$ python3 -q
>>> import numpy as np
>>> np.set_printoptions(precision=1, suppress=True, linewidth=160)
>>> K = np.load("w.npy")
>>> print(K)
[[0 1 0 0 0 1 0 0 0 0 0]
 [1 0 0 0 0 0 0 0 0 0 0]
 [0 0 0 0 0 1 0 0 0 0 0]
 [0 0 0 0 0 0 0 1 0 0 0]
 [0 0 0 0 0 0 0 1 0 1 0]
 [1 0 1 0 0 0 0 0 0 0 0]
 [0 0 0 0 0 0 0 0 0 0 0]
 [0 0 0 1 1 0 0 0 0 0 0]
 [0 0 0 0 0 0 0 0 0 1 0]
 [0 0 0 0 1 0 0 0 1 0 0]
 [0 0 0 0 0 0 0 0 0 0 0]]
>>> print(np.round(np.linalg.norm(K, 2) / np.linalg.norm(K), 1))
0.5
>>> print([round(float(x), 1) for x in np.linalg.svd(K, compute_uv=False)[:3]])
[1.7, 1.7, 1.6]
>>> print(np.linalg.matrix_rank(K, rtol=0.1))
8
>>> print(np.unique(K.round(6), axis=0).shape)
(10, 11)
>>> print(round(float(np.trace(np.linalg.pinv(K) @ K)), 1))
8.0
>>> print(round(float(np.abs(np.linalg.eigvals(K)).max()), 1))
1.7
>>> print((K + K.T) / 2)
[[0. 1. 0. 0. 0. 1. 0. 0. 0. 0. 0.]
 [1. 0. 0. 0. 0. 0. 0. 0. 0. 0. 0.]
 [0. 0. 0. 0. 0. 1. 0. 0. 0. 0. 0.]
 [0. 0. 0. 0. 0. 0. 0. 1. 0. 0. 0.]
 [0. 0. 0. 0. 0. 0. 0. 1. 0. 1. 0.]
 [1. 0. 1. 0. 0. 0. 0. 0. 0. 0. 0.]
 [0. 0. 0. 0. 0. 0. 0. 0. 0. 0. 0.]
 [0. 0. 0. 1. 1. 0. 0. 0. 0. 0. 0.]
 [0. 0. 0. 0. 0. 0. 0. 0. 0. 1. 0.]
 [0. 0. 0. 0. 1. 0. 0. 0. 1. 0. 0.]
 [0. 0. 0. 0. 0. 0. 0. 0. 0. 0. 0.]]
>>> print(np.round(np.sort(np.abs(np.linalg.eigvals(K))), 1) + 0)
[0.  0.  0.  0.6 0.6 1.  1.  1.6 1.6 1.7 1.7]
>>> print(np.round(np.linalg.det(K), 1))
0.0
>>> rng = np.random.default_rng(1653)
>>> B = K + rng.integers(-2, 3, (11, 8)) @ rng.integers(-2, 3, (8, 11))
>>> print(B)
[[ 12   3   0  -5   0   5   4   3  -6  -1  -2]
 [ 12   5 -10  -8   4  -4  -8  -2  -2   7  -8]
 [  8  -1   3  -1  -5  -6  -6  -6   3  12  -2]
 [  8  12 -10   0   0   1  -6   5   6   3  -6]
 [ -8  -8   6  -2   2   1   6   3  -7  -4   6]
 [ -9 -10  13   0  -1  -1   4  -2   5   7   3]
 [  0   4  -8  -2   4  -1 -11  -5   4   3  -6]
 [ -1  -4   1   2   1  -1  -3  -9  -1  -3  -1]
 [ -6  -1  -3   1   5  -2  -1  -1   2   6  -2]
 [ -5  -6   1   5   1  -4  -3 -13   2  -2  -1]
 [  1  -3  10  -2  -5   2   8   6   3   3   3]]
>>> print(np.linalg.matrix_rank(B - K, tol=1e-8))
8
>>> print(np.abs(B - K).sum(axis=1))
[39 69 54 56 53 55 48 25 29 41 46]
>>> x = np.array([3, 8, 1, 7, 0, 5, 1, 8, 7, 0, 5])
>>> y = B @ x
>>> c, lr = np.zeros(11), 1 / np.linalg.norm(B, 2) ** 2
>>> for i in range(8):
...     c -= lr * B.T @ (B @ c - y)
...     if i % 2 == 0: print(i, round(np.linalg.norm(B @ c - y), 1))
... 
0 207.6
2 130.0
4 93.9
6 70.6
>>> print(c)
[ 1.   5.9 -0.6  2.1 -3.   3.   2.4  7.6  4.2 -0.7  0.7]
>>> data = np.load("m.npy")
>>> print(data)
[[104 -43  27 -67 -38]
 [-43 142 -77  10 102]
 [ 27 -77 207 -51 -75]
 [-67  10 -51 185  14]
 [-38 102 -75  14 129]]
>>> ev, evecs = np.linalg.eigh(data)
>>> print(np.linalg.eigvalsh(data @ data))
[  1080.9   2549.1  14899.7  37465.6 135431.8]
>>> print(np.linalg.eigvalsh(data + -1 * np.eye(5)))
[ 31.9  49.5 121.1 192.6 367. ]
>>> print((ev > 1e-8).sum(), (ev < -1e-8).sum())
5 0
>>> print(np.round(evecs.T @ data @ evecs, 1) + 0)
[[ 32.9   0.    0.    0.    0. ]
 [  0.   50.5   0.    0.    0. ]
 [  0.    0.  122.1   0.    0. ]
 [  0.    0.    0.  193.6   0. ]
 [  0.    0.    0.    0.  368. ]]
>>> print(ev)
[ 32.9  50.5 122.1 193.6 368. ]
>>> print(evecs @ np.diag(ev) @ evecs.T)
[[104. -43.  27. -67. -38.]
 [-43. 142. -77.  10. 102.]
 [ 27. -77. 207. -51. -75.]
 [-67.  10. -51. 185.  14.]
 [-38. 102. -75.  14. 129.]]
>>> print(np.round(evecs.T @ evecs, 1) + 0)
[[1. 0. 0. 0. 0.]
 [0. 1. 0. 0. 0.]
 [0. 0. 1. 0. 0.]
 [0. 0. 0. 1. 0.]
 [0. 0. 0. 0. 1.]]
